$ python3 -q
>>> import numpy as np
>>> import numpy.linalg as la
>>> np.set_printoptions(suppress=True, linewidth=140)
>>> F = np.array([[-0.9, -0.9, 0.9, 0.7, -3.3],
...     [1.5, 0.8, -0.4, -0.6, -0.6],
...     [-1.8, 0.0, 0.5, -0.4, 3.9],
...     [-1.2, 1.6, -0.5, -2.9, 1.5],
...     [-0.6, -0.2, 0.3, 0.8, 0.0],
...     [0.9, 0.0, 2.8, -1.1, 1.2],
...     [1.4, 1.9, 2.0, 0.5, 3.9],
...     [1.0, -1.5, 1.7, 0.8, 5.7]])
>>> hat = F @ la.solve(F.T @ F, F.T)
>>> print(np.round(la.eigvalsh(hat), 2) + 0)
[0. 0. 0. 1. 1. 1. 1. 1.]
>>> print(np.round(hat @ F[:, 1], 2) + 0)
[-0.9  0.8  0.   1.6 -0.2  0.   1.9 -1.5]
>>> vec = np.array([2, 0, 1, 1, 1])
>>> a = np.maximum(F @ vec, 0)
>>> print(F * (a > 1e-9)[:, None])
[[-0.  -0.   0.   0.  -0. ]
 [ 1.5  0.8 -0.4 -0.6 -0.6]
 [-1.8  0.   0.5 -0.4  3.9]
 [-0.   0.  -0.  -0.   0. ]
 [-0.  -0.   0.   0.   0. ]
 [ 0.9  0.   2.8 -1.1  1.2]
 [ 1.4  1.9  2.   0.5  3.9]
 [ 1.  -1.5  1.7  0.8  5.7]]
>>> print(np.flatnonzero(a > 1e-9))
[1 2 5 6 7]
>>> print(np.round(F.T @ a, 2))
[ 28.69   3.3   48.54   6.59 100.38]
>>> th = np.radians(180)
>>> Rm = np.eye(5)
>>> Rm[2, 2] = Rm[4, 4] = np.cos(th)
>>> Rm[2, 4], Rm[4, 2] = -np.sin(th), np.sin(th)
>>> print(Rm.round(2) + 0)
[[ 1.  0.  0.  0.  0.]
 [ 0.  1.  0.  0.  0.]
 [ 0.  0. -1.  0.  0.]
 [ 0.  0.  0.  1.  0.]
 [ 0.  0.  0.  0. -1.]]
>>> B = F @ Rm.T
>>> print(round(la.det(Rm), 2), np.trace(Rm))
1.0 1.0
>>> print(np.round(la.svd(F, compute_uv=False), 2), np.round(la.svd(B, compute_uv=False), 2))
[9.18 4.39 3.59 2.83 1.9 ] [9.18 4.39 3.59 2.83 1.9 ]
>>> print(np.allclose(F @ F.T, B @ B.T))
True
>>> vec = np.array([5, -4, -3, -4, -3])
>>> y = F @ vec
>>> print(np.round(la.pinv(F) @ F, 2) + 0)
[[1. 0. 0. 0. 0.]
 [0. 1. 0. 0. 0.]
 [0. 0. 1. 0. 0.]
 [0. 0. 0. 1. 0.]
 [0. 0. 0. 0. 1.]]
>>> print(np.round(la.lstsq(F, y)[0], 2))
[ 5. -4. -3. -4. -3.]
>>> rng = np.random.default_rng(17)
>>> y = y + 0.02 * rng.normal(size=8)
>>> print(y.round(2))
[  3.52   9.71 -20.61  -3.83  -6.34  -3.1  -20.32 -14.42]
>>> coef, *_ = la.lstsq(F, y)
>>> print(round(float(la.norm(y - F @ coef)), 2))
0.04
>>> print(coef.round(2))
[ 5.   -4.01 -3.   -4.   -3.  ]
